>>> import numpy as np
>>> np.set_printoptions(suppress=True, linewidth=200)
>>> mat = np.load("mat.npy")
>>> print(mat)
[[ 3  3  3  3  3  3  3  3  3  3  3  3  3  3  3]
 [ 3  6  6  6  6  6  6  6  6  6  6  6  6  6  6]
 [ 3  6  9  9  9  9  9  9  9  9  9  9  9  9  9]
 [ 3  6  9 12 12 12 12 12 12 12 12 12 12 12 12]
 [ 3  6  9 12 15 15 15 15 15 15 15 15 15 15 15]
 [ 3  6  9 12 15 18 18 18 18 18 18 18 18 18 18]
 [ 3  6  9 12 15 18 21 21 21 21 21 21 21 21 21]
 [ 3  6  9 12 15 18 21 24 24 24 24 24 24 24 24]
 [ 3  6  9 12 15 18 21 24 27 27 27 27 27 27 27]
 [ 3  6  9 12 15 18 21 24 27 30 30 30 30 30 30]
 [ 3  6  9 12 15 18 21 24 27 30 33 33 33 33 33]
 [ 3  6  9 12 15 18 21 24 27 30 33 36 36 36 36]
 [ 3  6  9 12 15 18 21 24 27 30 33 36 39 39 39]
 [ 3  6  9 12 15 18 21 24 27 30 33 36 39 42 42]
 [ 3  6  9 12 15 18 21 24 27 30 33 36 39 42 45]]
>>> vec = np.ones(15)
>>> for _ in range(5):
...     vec = mat @ vec
...     vec /= np.linalg.norm(vec)
...     print(round(vec @ mat @ vec, 2))
... 
291.98
292.35
292.36
292.36
292.36
>>> round(np.linalg.eigvalsh(mat)[-1], 2)
np.float64(292.36)
>>> u = np.array([1, 1, -3, 3, -1, 3, 1, 1, -2, 3, -1, 0, 0, 2, 3])
>>> out = mat + np.outer(u, np.eye(15)[11])
>>> np.round(np.linalg.det(out) / np.linalg.det(mat), 2), np.round(1 + np.linalg.solve(mat, u)[11], 2)
(np.float64(1.33), np.float64(1.33))
>>> out = mat[0, 0] * mat[1:] - np.outer(mat[1:, 0], mat[0])
>>> out
array([[  0,   9,   9,   9,   9,   9,   9,   9,   9,   9,   9,   9,   9,   9,   9],
       [  0,   9,  18,  18,  18,  18,  18,  18,  18,  18,  18,  18,  18,  18,  18],
       [  0,   9,  18,  27,  27,  27,  27,  27,  27,  27,  27,  27,  27,  27,  27],
       [  0,   9,  18,  27,  36,  36,  36,  36,  36,  36,  36,  36,  36,  36,  36],
       [  0,   9,  18,  27,  36,  45,  45,  45,  45,  45,  45,  45,  45,  45,  45],
       [  0,   9,  18,  27,  36,  45,  54,  54,  54,  54,  54,  54,  54,  54,  54],
       [  0,   9,  18,  27,  36,  45,  54,  63,  63,  63,  63,  63,  63,  63,  63],
       [  0,   9,  18,  27,  36,  45,  54,  63,  72,  72,  72,  72,  72,  72,  72],
       [  0,   9,  18,  27,  36,  45,  54,  63,  72,  81,  81,  81,  81,  81,  81],
       [  0,   9,  18,  27,  36,  45,  54,  63,  72,  81,  90,  90,  90,  90,  90],
       [  0,   9,  18,  27,  36,  45,  54,  63,  72,  81,  90,  99,  99,  99,  99],
       [  0,   9,  18,  27,  36,  45,  54,  63,  72,  81,  90,  99, 108, 108, 108],
       [  0,   9,  18,  27,  36,  45,  54,  63,  72,  81,  90,  99, 108, 117, 117],
       [  0,   9,  18,  27,  36,  45,  54,  63,  72,  81,  90,  99, 108, 117, 126]])
>>> np.flatnonzero(~out.round(6).any(axis=1))
array([], dtype=int64)
>>> vec = np.array([1, 1, 1, 3, 3, 0, 0, 2, 0, 0, 3, 2, 3, 0, 2])
>>> print((out @ vec).argmax())
13
>>> out @ (2 * vec)
array([ 360,  702, 1026, 1296, 1512, 1728, 1944, 2124, 2304, 2484, 2610, 2700, 2736, 2772])
>>> (out * vec).sum(axis=1)
array([ 180,  351,  513,  648,  756,  864,  972, 1062, 1152, 1242, 1305, 1350, 1368, 1386])
>>> np.einsum("ij,j->i", out, vec)
array([ 180,  351,  513,  648,  756,  864,  972, 1062, 1152, 1242, 1305, 1350, 1368, 1386])
>>> print(out @ vec)
[ 180  351  513  648  756  864  972 1062 1152 1242 1305 1350 1368 1386]
>>> np.linalg.norm(out @ vec) <= np.linalg.norm(out, 2) * np.linalg.norm(vec) + 1e-9
np.True_
>>> out @ np.eye(15)[3]
array([ 9., 18., 27., 27., 27., 27., 27., 27., 27., 27., 27., 27., 27., 27.])
>>> np.sign((out @ vec).round(6))
array([1, 1, 1, 1, 1, 1, 1, 1, 1, 1, 1, 1, 1, 1])
>>> rng = np.random.default_rng(88503)
>>> out = mat + rng.integers(-2, 3, (15, 1)) @ rng.integers(-2, 3, (1, 15))
>>> out
array([[-1,  3, -1,  5,  1,  1,  1,  5,  3,  7, -1,  7,  1,  1, -1],
       [ 7,  6, 10,  4,  8,  8,  8,  4,  6,  2, 10,  2,  8,  8, 10],
       [-1,  6,  5, 11,  7,  7,  7, 11,  9, 13,  5, 13,  7,  7,  5],
       [ 1,  6,  7, 13, 11, 11, 11, 13, 12, 14, 10, 14, 11, 11, 10],
       [ 5,  6, 11, 11, 16, 16, 16, 14, 15, 13, 17, 13, 16, 16, 17],
       [-1,  6,  5, 14, 13, 16, 16, 20, 18, 22, 14, 22, 16, 16, 14],
       [ 3,  6,  9, 12, 15, 18, 21, 21, 21, 21, 21, 21, 21, 21, 21],
       [ 3,  6,  9, 12, 15, 18, 21, 24, 24, 24, 24, 24, 24, 24, 24],
       [-1,  6,  5, 14, 13, 16, 19, 26, 27, 31, 23, 31, 25, 25, 23],
       [ 5,  6, 11, 11, 16, 19, 22, 23, 27, 28, 32, 28, 31, 31, 32],
       [ 3,  6,  9, 12, 15, 18, 21, 24, 27, 30, 33, 33, 33, 33, 33],
       [ 1,  6,  7, 13, 14, 17, 20, 25, 27, 32, 31, 38, 35, 35, 34],
       [ 7,  6, 13, 10, 17, 20, 23, 22, 27, 26, 37, 32, 41, 41, 43],
       [ 5,  6, 11, 11, 16, 19, 22, 23, 27, 28, 35, 34, 40, 43, 44],
       [ 5,  6, 11, 11, 16, 19, 22, 23, 27, 28, 35, 34, 40, 43, 47]])
>>> np.round(np.linalg.svd(out - mat, compute_uv=False), 2) + 0
array([30.5,  0. ,  0. ,  0. ,  0. ,  0. ,  0. ,  0. ,  0. ,  0. ,  0. ,  0. ,  0. ,  0. ,  0. ])
